$ ipython --no-banner

In [1]: import numpy as np

In [2]: import numpy.linalg as la

In [3]: np.set_printoptions(precision=3, suppress=True, linewidth=120, legacy="1.25")

In [4]: tidy = lambda a: np.round(a, 3) + 0

In [5]: M = np.array([[31, 40, 24, 24],
   ...:     [40, 72, 31, 35],
   ...:     [24, 31, 26, 24],
   ...:     [24, 35, 24, 30]])

In [6]: x = np.ones(4)

In [7]: for _ in range(6):
   ...:     x = M @ x
   ...:     x /= la.norm(x)
   ...:     print(round(x @ M @ x, 3))
   ...: 
135.93
136.012
136.013
136.013
136.013
136.013

In [8]: print(tidy(la.eigvalsh(M)[-1]))
136.013

In [9]: ev, evecs = la.eigh(M)

In [10]: x = np.array([1, 5, -1, -4])

In [11]: print(tidy(evecs * np.abs(ev) @ evecs.T))
[[31. 40. 24. 24.]
 [40. 72. 31. 35.]
 [24. 31. 26. 24.]
 [24. 35. 24. 30.]]

In [12]: print(tidy(x @ M @ x / (x @ x)), tidy(ev[0]), tidy(ev[-1]))
22.767 2.734 136.013

In [13]: print(tidy(evecs * np.maximum(ev, 0) @ evecs.T))
[[31. 40. 24. 24.]
 [40. 72. 31. 35.]
 [24. 31. 26. 24.]
 [24. 35. 24. 30.]]

In [14]: u = np.array([-4, -2, 9])

In [15]: print(np.polyval(u, M[1]))
[ -6471 -20871  -3897  -4961]

In [16]: print(np.correlate(M[1], M[2], "full"))
[ 960 2768 3856 4838 3599 1829  840]

In [17]: rng = np.random.default_rng(88538)

In [18]: labels = rng.permutation(4)

In [19]: print(labels)
[2 3 0 1]

In [20]: out = M[labels][:, labels]

In [21]: print(np.trace(out))
159

In [22]: print(tidy(la.det(out)), tidy(la.det(M[labels])))
31288.0 31288.0

In [23]: x = np.array([4, -3, 0, -4])

In [24]: rhs = M @ x

In [25]: coef, lr = np.zeros(4), 1 / la.norm(M, 2) ** 2

In [26]: for i in range(20):
    ...:     coef -= lr * M.T @ (M @ coef - rhs)
    ...:     if i % 5 == 0: print(i, round(la.norm(M @ coef - rhs), 3))
    ...: 
0 35.549
5 35.169
10 34.798
15 34.435

In [27]: print(tidy(coef))
[-0.707 -1.461 -0.658 -0.906]

In [28]: feats = np.load("layer5.npy")

In [29]: print(feats)
[[-3  0  0  0  0]
 [-2 -1  0  0  0]
 [-1  2 -3  0  0]
 [ 2 -2 -3  2  0]
 [ 0 -1  3  2 -1]]

In [30]: # triangular, det is the product of the diagonal

In [31]: q = feats.astype(float).copy()

In [32]: for j in range(5):
    ...:     q[:, j] -= q[:, :j] @ (q[:, :j].T @ q[:, j])
    ...:     q[:, j] /= la.norm(q[:, j])
    ...: 

In [33]: print(tidy(q.T @ feats))
[[ 4.243 -0.943 -0.707  0.943  0.   ]
 [ 0.     3.018 -1.215 -1.693  0.331]
 [ 0.     0.     5.002 -0.278 -0.519]
 [ 0.     0.     0.     2.041 -0.776]
 [ 0.     0.     0.     0.     0.138]]

In [34]: print(tidy(la.norm(feats, 2) / la.norm(feats)))
0.666

In [35]: print(np.argsort(-la.norm(feats, axis=0).round(6), kind="stable")[:3])
[2 0 1]

In [36]: print(la.cond(feats) > 100)
False

In [37]: labels = rng.permutation(5)

In [38]: out = feats[:, labels] * rng.choice([-1, 1], 5)

In [39]: print(out)
[[ 0  3  0  0  0]
 [-1  2  0  0  0]
 [ 2  1  0  3  0]
 [-2 -2  2  3  0]
 [-1  0  2 -3 -1]]

In [40]: left, _, Vh = la.svd(feats.T @ out)

In [41]: print(tidy(la.lstsq(feats, out)[0]))
[[ 0. -1.  0.  0.  0.]
 [ 1.  0.  0.  0.  0.]
 [ 0.  0.  0. -1.  0.]
 [ 0.  0.  1.  0.  0.]
 [ 0.  0.  0.  0.  1.]]

In [42]: u, r1 = out[4], out[0]

In [43]: print(u @ u)
15

In [44]: pr = (u @ r1) / (u @ u) * u

In [45]: print(np.outer(u, r1))
[[ 0 -3  0  0  0]
 [ 0  0  0  0  0]
 [ 0  6  0  0  0]
 [ 0 -9  0  0  0]
 [ 0 -3  0  0  0]]

In [46]: print(r1 - pr)
[0. 3. 0. 0. 0.]

In [47]: print([int(la.matrix_rank(la.matrix_power(feats, p))) for p in range(1, 6)])
[5, 5, 5, 5, 5]

In [48]: print(la.matrix_rank(feats - feats[0, 0] * np.eye(5)))
4

In [49]: print(tidy(np.sort(la.eigvals(feats))))
[-3. -3. -1. -1.  2.]

In [50]: W0 = np.load("test1.npy")

In [51]: print(W0)
[[ 9 -3 -6]
 [-3  2 -1]
 [-6 -1 13]]

In [52]: print(tidy(la.eigvals(W0).sum().real))
24.0

In [53]: print(tidy(np.poly(W0)))
[  1. -24. 115.   0.]

In [54]: print(tidy(la.det(2 * W0)), tidy(la.det(W0)))
0.0 0.0

In [55]: print(np.einsum("ij,ji->", W0, W0))
346

In [56]: out = W0[0, 0] * W0[1:] - np.outer(W0[1:, 0], W0[0])

In [57]: print(out)
[[  0   9 -27]
 [  0 -27  81]]

In [58]: print(tidy(W0[:, 0] / W0[0, 0]))
[ 1.    -0.333 -0.667]

In [59]: def softmax(z):
    ...:     e = np.exp(z - z.max(axis=-1, keepdims=True))
    ...:     return e / e.sum(axis=-1, keepdims=True)
    ...: 

In [60]: print(tidy(softmax(feats).sum(axis=1)))
[1. 1. 1. 1. 1.]

In [61]: print(tidy(softmax(feats[3] + 2)))
[0.463 0.008 0.003 0.463 0.063]

In [62]: S = feats @ feats.T / np.sqrt(5)

In [63]: print(softmax(S).round(6).argmax(axis=1))
[0 0 2 3 4]

In [64]: print(tidy(softmax(S)[3] @ feats))
[ 1.999 -1.999 -3.     1.999  0.   ]

In [65]: print(tidy(softmax(S + np.triu(np.full(S.shape, -np.inf), 1))))
[[1.    0.    0.    0.    0.   ]
 [0.61  0.39  0.    0.    0.   ]
 [0.007 0.002 0.991 0.    0.   ]
 [0.    0.    0.    1.    0.   ]
 [0.001 0.002 0.    0.    0.997]]

In [66]: F = np.loadtxt("sample7.csv", delimiter=",")

In [67]: print(tidy(F))
[[ -3.751 -13.775 -35.288 -10.642  13.581]
 [ -2.046 -11.945 -29.888  -9.485  11.638]
 [  1.861  -6.641 -15.059  -5.863   6.306]
 [  2.084  -6.211 -13.929  -5.546   5.898]
 [  2.858  -4.154  -8.726  -3.958   4.009]
 [  2.998  -3.136  -6.312  -3.116   3.117]
 [  2.211  -0.914  -1.64   -1.058   1.254]
 [  2.158  -0.863  -1.546  -1.004   1.209]
 [  1.768  -0.55   -0.996  -0.667   0.931]
 [  1.132  -0.223  -0.461  -0.29    0.585]
 [  1.097  -0.21   -0.44   -0.273   0.568]
 [  0.493  -0.046  -0.162  -0.064   0.277]
 [  0.443  -0.037  -0.144  -0.053   0.252]
 [ -0.546  -0.226   0.633  -0.418  -0.989]
 [ -0.54   -0.237   0.665  -0.441  -1.026]
 [ -0.419  -0.349   1.028  -0.688  -1.407]
 [ -0.287  -0.419   1.3    -0.858  -1.662]
 [ -0.142  -0.479   1.561  -1.013  -1.892]
 [  0.972  -0.753   3.241  -1.866  -3.18 ]
 [  2.547  -0.959   5.395  -2.769  -4.618]
 [  4.321  -1.089   7.752  -3.629  -6.07 ]
 [  4.817  -1.113   8.407  -3.852  -6.46 ]
 [ 16.822  -0.946  24.282  -8.208 -15.095]
 [ 23.643  -0.519  33.414 -10.248 -19.739]
 [ 27.601  -0.207  38.752 -11.353 -22.397]]

In [68]: # looks like rank 3

In [69]: rank = la.matrix_rank(F)

In [70]: print(rank)
3

In [71]: ns = la.svd(F)[2][rank:].T

In [72]: print([int(la.matrix_rank(F[:i])) for i in range(1, len(F) + 1)])
[1, 2, 3, 3, 3, 3, 3, 3, 3, 3, 3, 3, 3, 3, 3, 3, 3, 3, 3, 3, 3, 3, 3, 3, 3]

In [73]: print(np.allclose(F @ ns, 0))
True

In [74]: left, s, Vh = la.svd(F)

In [75]: print(tidy(s))
[94.561 39.179  7.48   0.     0.   ]

In [76]: out = left[:, :3] @ np.diag(s[:3]) @ Vh[:3]

In [77]: print(tidy(np.abs(F - out).max()))
0.0

In [78]: print(tidy(la.norm(F - out, 2)), tidy(s[3]))
0.0 0.0

In [79]: print(la.matrix_rank(F, rtol=0.05))
3

In [80]: out = np.array([[3, 1, 2], [3, 3, 0], [0, 0, 2], [1, 1, 0], [3, 3, 2]])

In [81]: print(la.matrix_rank(F @ out))
3

In [82]: print(tidy(np.einsum("ij->j", F)))
[ 92.092 -56.004  11.84  -87.36  -34.91 ]

In [83]: print(la.matrix_rank(np.vstack([F, out.T])))
5

In [84]: arr = np.load("w.npy")

In [85]: print(arr)
[[ 1  0 -3  1]
 [ 0  1  0 -3]
 [-3  0  1  0]
 [ 1 -3  0  1]]

In [86]: print([round(float(la.det(arr[:i, :i])), 2) + 0 for i in range(1, 5)])
[1.0, 1.0, -8.0, 63.0]

In [87]: print(np.all(la.eigvalsh(arr) > 0))
False

In [88]: print(tidy(la.eigvalsh(arr).min()))
-2.541

In [89]: ev, evecs = la.eigh(arr)

In [90]: x = np.array([3, -2, 2, 3])

In [91]: print(tidy(evecs * np.abs(ev) @ evecs.T))
[[ 3.124 -0.493 -0.986  0.164]
 [-0.493  2.959 -0.164 -0.986]
 [-0.986 -0.164  2.959 -0.493]
 [ 0.164 -0.986 -0.493  3.124]]

In [92]: print(tidy(la.eigvalsh(arr[1:, 1:])))
[-2.  1.  4.]

In [93]: print(tidy(x @ arr @ x / (x @ x)), tidy(ev[0]), tidy(ev[-1]))
1.692 -2.541 4.541

In [94]: print(np.allclose(W0[:-1].T @ la.lstsq(W0[:-1].T, W0[-1])[0], W0[-1]))
True

In [95]: print(tidy(W0 @ la.pinv(W0) @ W0))
[[ 9. -3. -6.]
 [-3.  2. -1.]
 [-6. -1. 13.]]

In [96]: print(tidy(np.trace(la.pinv(W0) @ W0)))
2.0

In [97]: data = np.array([[0.0, 1.0, 0.0], [0.0, 2.0, 0.0], [0.0, 0.0, 3.0]])

In [98]: print(la.matrix_rank(data, rtol=0.1))
2

In [99]: print(tidy(la.norm(data, axis=0)))
[0.    2.236 3.   ]

In [100]: print(data @ data.T)
[[1. 2. 0.]
 [2. 4. 0.]
 [0. 0. 9.]]

In [101]: print(tidy(la.svd(data, compute_uv=False)))
[3.    2.236 0.   ]

In [102]: print(feats.mean(axis=0))
[-0.8 -0.4 -0.6  0.8 -0.2]

In [103]: print(np.count_nonzero(feats))
14

In [104]: print(tidy(la.svd(feats, compute_uv=False)))
[5.331 4.728 3.168 1.783 0.126]

In [105]: print(np.diff(feats, axis=0))
[[ 1 -1  0  0  0]
 [ 1  3 -3  0  0]
 [ 3 -4  0  2  0]
 [-2  1  6  0 -1]]

In [106]: print(la.matrix_rank(feats))
5

In [107]: print(np.unravel_index(np.abs(feats).argmax(), feats.shape))
(0, 0)

In [108]: print(feats - feats[0])
[[ 0  0  0  0  0]
 [ 1 -1  0  0  0]
 [ 2  2 -3  0  0]
 [ 5 -2 -3  2  0]
 [ 3 -1  3  2 -1]]

In [109]: w1 = np.array([[2, 2], [1, 2], [1, 1]])

In [110]: coef = np.array([-2, -1])

In [111]: act = np.maximum(data @ w1 + coef, 0)

In [112]: print(la.matrix_rank(act))
2

In [113]: print((act > 0).astype(int))
[[0 1]
 [0 1]
 [1 1]]

In [114]: W2 = np.array([[-1, -3, 0], [0, 2, 2]])

In [115]: print((act @ W2).round(6).argmax(axis=1))
[1 1 2]

In [116]: left, s, Vh = la.svd(data)

In [117]: evecs = Vh[:(s > 1e-8).sum()]

In [118]: x = data[1] + -2 * data[2] + rng.integers(2) * np.eye(3)[2]

In [119]: print(x)
[ 0.  2. -5.]

In [120]: print(evecs.T @ evecs)
[[0. 0. 0.]
 [0. 1. 0.]
 [0. 0. 1.]]

In [121]: print(tidy(la.norm(x - evecs.T @ evecs @ x)))
0.0

In [122]: print(np.allclose(evecs.T @ evecs @ x, x))
True

In [123]: print(la.matrix_rank(np.vstack([data, x])))
2

In [124]: K = np.array([[-2.0, -1.0, 0.0, 0.0],
     ...:     [-1.0, 0.0, -1.0, 0.0],
     ...:     [0.0, -1.0, 0.0, -1.0],
     ...:     [0.0, 0.0, -1.0, 0.0]])

In [125]: x = np.array([0, 3, 0, 3])

In [126]: rhs = K @ x

In [127]: coef, lr = np.zeros(4), 1 / la.norm(K, 2) ** 2

In [128]: for i in range(25):
     ...:     coef -= lr * K.T @ (K @ coef - rhs)
     ...:     if i % 5 == 0: print(i, round(la.norm(K @ coef - rhs), 3))
     ...: 
0 3.737
5 0.677
10 0.158
15 0.044
20 0.021

In [129]: print(tidy(coef))
[-0.023  3.052  0.01   2.943]

In [130]: ev, evecs = la.eigh(K)

In [131]: x = np.array([-4, -9, -9, -1])

In [132]: print((np.sign(evecs[:, -1].round(6)) == np.sign(evecs[0, -1].round(6))).astype(int))
[1 0 1 0]

In [133]: print(tidy(evecs * np.maximum(ev, 0) @ evecs.T))
[[ 0.057 -0.176  0.152 -0.064]
 [-0.176  0.561 -0.544  0.28 ]
 [ 0.152 -0.544  0.689 -0.48 ]
 [-0.064  0.28  -0.48   0.409]]

In [134]: print(np.abs(K).sum(axis=1).max(), tidy(np.abs(ev).max()))
3.0 2.496

In [135]: print(tidy(evecs * np.abs(ev) @ evecs.T))
[[ 2.114  0.649  0.304 -0.128]
 [ 0.649  1.121 -0.088  0.561]
 [ 0.304 -0.088  1.378  0.04 ]
 [-0.128  0.561  0.04   0.817]]

In [136]: u = np.array([8, -5])

In [137]: print(np.polyval(u, K[3]))
[ -5.  -5. -13.  -5.]

In [138]: print(np.correlate(K[3], K[2], "full"))
[0. 0. 1. 0. 1. 0. 0.]

In [139]: print(tidy(softmax(K[3])))
[0.297 0.297 0.109 0.297]

In [140]: print(tidy(softmax(10 * K[3])))
[0.333 0.333 0.    0.333]

In [141]: S = K @ K.T / np.sqrt(4)

In [142]: print(tidy(softmax(S)[3] @ K))
[-0.689 -0.378 -0.622 -0.189]

In [143]: print(softmax(S).round(6).argmax(axis=1))
[0 0 2 1]

In [144]: X = np.load("a.npy")

In [145]: print(X)
[[ 2  3 -1 -5  6 -2]
 [ 1  4 -3 -3  8 -4]
 [-2  1  5  1  2  1]]

In [146]: print(np.diff(X, axis=0))
[[-1  1 -2  2  2 -2]
 [-3 -3  8  4 -6  5]]

In [147]: print(tidy(la.svd(X, compute_uv=False)))
[13.672  6.001  2.659]

In [148]: print(np.count_nonzero(X))
18

In [149]: print(la.matrix_rank(X))
3

In [150]: print(tidy(la.norm(X)))
15.166

In [151]: print(X.sum(axis=1))
[3 3 8]

In [152]: print(X.shape)
(3, 6)

In [153]: print(np.unravel_index(np.abs(X).argmax(), X.shape))
(1, 4)

In [154]: out = np.array([[3, 2, 4], [3, 3, 0], [0, 2, 5], [5, 5, 1], [4, 5, 3], [4, 4, 5]])

In [155]: print(np.einsum("ij,ij->i", X, X))
[ 79 115  36]

In [156]: print(np.einsum("ik,kj->ji", X, out))
[[  6  16  14]
 [  8  17  28]
 [  6 -10  29]]

In [157]: print(la.matrix_rank(np.vstack([X, out.T])))
6

In [158]: print(np.einsum("ij->j", X))
[ 1  8  1 -7 16 -5]
